$ ipython --no-banner

In [1]: import numpy as np

In [2]: np.set_printoptions(suppress=True, linewidth=120)

In [3]: tidy = lambda a: np.round(a, 2) + 0

In [4]: F = np.loadtxt("mat.csv", delimiter=",")

In [5]: F
Out[5]: 
array([[2., 3., 3., 3., 2., 0., 2., 2., 2., 3., 3., 2.],
       [0., 0., 2., 2., 2., 3., 2., 3., 2., 2., 0., 1.],
       [0., 0., 3., 1., 2., 1., 1., 2., 2., 2., 0., 3.],
       [0., 0., 0., 0., 0., 3., 0., 2., 0., 1., 3., 0.],
       [0., 0., 0., 0., 3., 3., 0., 0., 0., 1., 2., 3.],
       [0., 0., 0., 0., 0., 2., 1., 1., 0., 0., 1., 3.],
       [0., 0., 0., 0., 0., 0., 3., 1., 3., 1., 1., 1.],
       [0., 0., 0., 0., 0., 0., 0., 1., 3., 0., 3., 3.],
       [0., 0., 0., 0., 0., 0., 0., 0., 3., 3., 0., 2.],
       [0., 0., 0., 0., 0., 0., 0., 0., 0., 0., 2., 2.],
       [0., 0., 0., 0., 0., 0., 0., 0., 0., 0., 0., 0.],
       [0., 0., 0., 0., 0., 0., 0., 0., 0., 0., 0., 3.]])

In [6]: G = F.T @ F

In [7]: tidy(np.linalg.eigvalsh(G)[::-1])
Out[7]: array([182.74,  37.94,  30.25,  20.85,  17.61,   8.82,   5.35,   3.92,   1.2 ,   0.28,   0.04,   0.  ])

In [8]: G
Out[8]: 
array([[ 4.,  6.,  6.,  6.,  4.,  0.,  4.,  4.,  4.,  6.,  6.,  4.],
       [ 6.,  9.,  9.,  9.,  6.,  0.,  6.,  6.,  6.,  9.,  9.,  6.],
       [ 6.,  9., 22., 16., 16.,  9., 13., 18., 16., 19.,  9., 17.],
       [ 6.,  9., 16., 14., 12.,  7., 11., 14., 12., 15.,  9., 11.],
       [ 4.,  6., 16., 12., 21., 17., 10., 14., 12., 17., 12., 21.],
       [ 0.,  0.,  9.,  7., 17., 32.,  9., 19.,  8., 14., 17., 21.],
       [ 4.,  6., 13., 11., 10.,  9., 19., 16., 19., 15., 10., 15.],
       [ 4.,  6., 18., 14., 14., 19., 16., 24., 20., 19., 17., 20.],
       [ 4.,  6., 16., 12., 12.,  8., 19., 20., 39., 26., 18., 30.],
       [ 6.,  9., 19., 15., 17., 14., 15., 19., 26., 29., 15., 24.],
       [ 6.,  9.,  9.,  9., 12., 17., 10., 17., 18., 15., 37., 29.],
       [ 4.,  6., 17., 11., 21., 21., 15., 20., 30., 24., 29., 59.]])

In [9]: np.diag(G)
Out[9]: array([ 4.,  9., 22., 14., 21., 32., 19., 24., 39., 29., 37., 59.])

In [10]: (F @ F.T).shape
Out[10]: (12, 12)

In [11]: np.trace(G), (F ** 2).sum()
Out[11]: (np.float64(309.0), np.float64(309.0))

In [12]: np.linalg.matrix_rank(G)
Out[12]: np.int64(11)

In [13]: left, sigma, VT = np.linalg.svd(G)

In [14]: vecs = VT[:(sigma > 1e-8).sum()]

In [15]: rng = np.random.default_rng(35)

In [16]: x0 = G[7] + -3 * G[2] + rng.integers(2) * np.eye(12)[5]

In [17]: x0
Out[17]: array([-14., -21., -48., -34., -34.,  -8., -23., -30., -28., -38., -10., -31.])

In [18]: np.allclose(vecs.T @ vecs @ x0, x0)
Out[18]: True

In [19]: tidy(vecs.T @ vecs)
Out[19]: 
array([[0.31, 0.46, 0.  , 0.  , 0.  , 0.  , 0.  , 0.  , 0.  , 0.  , 0.  , 0.  ],
       [0.46, 0.69, 0.  , 0.  , 0.  , 0.  , 0.  , 0.  , 0.  , 0.  , 0.  , 0.  ],
       [0.  , 0.  , 1.  , 0.  , 0.  , 0.  , 0.  , 0.  , 0.  , 0.  , 0.  , 0.  ],
       [0.  , 0.  , 0.  , 1.  , 0.  , 0.  , 0.  , 0.  , 0.  , 0.  , 0.  , 0.  ],
       [0.  , 0.  , 0.  , 0.  , 1.  , 0.  , 0.  , 0.  , 0.  , 0.  , 0.  , 0.  ],
       [0.  , 0.  , 0.  , 0.  , 0.  , 1.  , 0.  , 0.  , 0.  , 0.  , 0.  , 0.  ],
       [0.  , 0.  , 0.  , 0.  , 0.  , 0.  , 1.  , 0.  , 0.  , 0.  , 0.  , 0.  ],
       [0.  , 0.  , 0.  , 0.  , 0.  , 0.  , 0.  , 1.  , 0.  , 0.  , 0.  , 0.  ],
       [0.  , 0.  , 0.  , 0.  , 0.  , 0.  , 0.  , 0.  , 1.  , 0.  , 0.  , 0.  ],
       [0.  , 0.  , 0.  , 0.  , 0.  , 0.  , 0.  , 0.  , 0.  , 1.  , 0.  , 0.  ],
       [0.  , 0.  , 0.  , 0.  , 0.  , 0.  , 0.  , 0.  , 0.  , 0.  , 1.  , 0.  ],
       [0.  , 0.  , 0.  , 0.  , 0.  , 0.  , 0.  , 0.  , 0.  , 0.  , 0.  , 1.  ]])

In [20]: tidy(np.diag(vecs.T @ vecs))
Out[20]: array([0.31, 0.69, 1.  , 1.  , 1.  , 1.  , 1.  , 1.  , 1.  , 1.  , 1.  , 1.  ])

In [21]: X = np.load("out7.npy")

In [22]: tidy(X)
Out[22]: 
array([[0.5 , 0.5 , 0.  , 0.  ],
       [0.  , 0.67, 0.33, 0.  ],
       [0.  , 0.33, 0.33, 0.33],
       [0.  , 0.  , 0.  , 1.  ]])

In [23]: x0 = np.array([2, -5, -1, -5])

In [24]: target = X @ x0

In [25]: tidy(target)
Out[25]: array([-1.5 , -3.67, -3.67, -5.  ])

In [26]: tidy(np.linalg.solve(X.T, X[2]))
Out[26]: array([0., 0., 1., 0.])

In [27]: tidy(np.sort(np.abs(np.linalg.eigvals(X)))[::-1])
Out[27]: array([1.  , 0.87, 0.5 , 0.13])

In [28]: tidy(np.linalg.matrix_power(X, 2))
Out[28]: 
array([[0.25, 0.58, 0.17, 0.  ],
       [0.  , 0.56, 0.33, 0.11],
       [0.  , 0.33, 0.22, 0.44],
       [0.  , 0.  , 0.  , 1.  ]])

In [29]: p = np.eye(4)[1]

In [30]: for _ in range(5):
    ...:     p = p @ X
    ...:     print(p.round(2))
    ...: 
[0.   0.67 0.33 0.  ]
[0.   0.56 0.33 0.11]
[0.   0.48 0.3  0.22]
[0.   0.42 0.26 0.32]
[0.   0.37 0.23 0.41]

In [31]: B = np.linalg.inv(X)

In [32]: tidy(np.linalg.cond(X))
Out[32]: np.float64(10.22)

In [33]: tidy(X @ B)
Out[33]: 
array([[1., 0., 0., 0.],
       [0., 1., 0., 0.],
       [0., 0., 1., 0.],
       [0., 0., 0., 1.]])

In [34]: tidy(np.linalg.det(X) * B)
Out[34]: 
array([[ 0.11, -0.17,  0.17, -0.06],
       [ 0.  ,  0.17, -0.17,  0.06],
       [ 0.  , -0.17,  0.33, -0.11],
       [ 0.  ,  0.  ,  0.  ,  0.06]])

In [35]: tidy(np.linalg.det(X) * np.linalg.det(B))
Out[35]: np.float64(1.0)

In [36]: (np.abs(B) > 1e-9).astype(int)
Out[36]: 
array([[1, 1, 1, 1],
       [0, 1, 1, 1],
       [0, 1, 1, 1],
       [0, 0, 0, 1]])

In [37]: np.allclose(B, X.T)
Out[37]: False

In [38]: J = np.loadtxt("case18.csv", delimiter=",")

In [39]: tidy(J)
Out[39]: 
array([[-0.39,  0.54,  0.06,  0.26,  0.66, -0.05],
       [ 0.2 , -0.43,  0.29,  0.24,  0.36, -0.16],
       [-0.12, -0.16,  0.04,  0.31, -0.04, -0.02],
       [-0.35, -0.32, -0.63, -0.26,  0.22, -0.22],
       [-0.12, -0.08,  0.35,  0.08, -0.3 , -0.14],
       [ 0.  ,  0.29,  0.04, -0.63, -0.06, -0.06],
       [ 0.39, -0.25,  0.23, -0.43,  0.53,  0.06],
       [ 0.27,  0.41,  0.07, -0.1 , -0.02,  0.21],
       [-0.39, -0.08,  0.31, -0.29, -0.09, -0.4 ],
       [-0.51, -0.24,  0.3 , -0.17,  0.03,  0.72],
       [ 0.12, -0.1 , -0.39,  0.06,  0.01,  0.41]])

In [40]: x0 = np.array([0, 2, -1, -2, 0, 3])

In [41]: target = J @ x0

In [42]: tidy(np.linalg.lstsq(J, target)[0])
Out[42]: array([ 0.,  2., -1., -2.,  0.,  3.])

In [43]: tidy(np.linalg.solve(J.T @ J, J.T @ target))
Out[43]: array([ 0.,  2., -1., -2.,  0.,  3.])

In [44]: target = target + 0.3 * rng.normal(size=11)

In [45]: tidy(target)
Out[45]: array([ 0.58, -1.77, -0.83,  0.28, -1.06,  1.21,  0.29,  1.74, -0.95,  1.55,  0.68])

In [46]: coef, *_ = np.linalg.lstsq(J, target)

In [47]: tidy(coef)
Out[47]: array([-0.2 ,  1.84, -0.93, -1.68,  0.35,  2.45])

In [48]: coef.round()
Out[48]: array([-0.,  2., -1., -2.,  0.,  2.])

In [49]: tidy(np.linalg.norm(target - J @ coef))
Out[49]: np.float64(0.67)

In [50]: tidy(J.T @ (target - J @ coef))
Out[50]: array([0., 0., 0., 0., 0., 0.])

In [51]: [round(float(np.linalg.norm(np.linalg.solve(J.T @ J + lam * np.eye(6), J.T @ target))), 2) for lam in (0, 1, 10, 100)]
Out[51]: [3.64, 1.82, 0.33, 0.04]
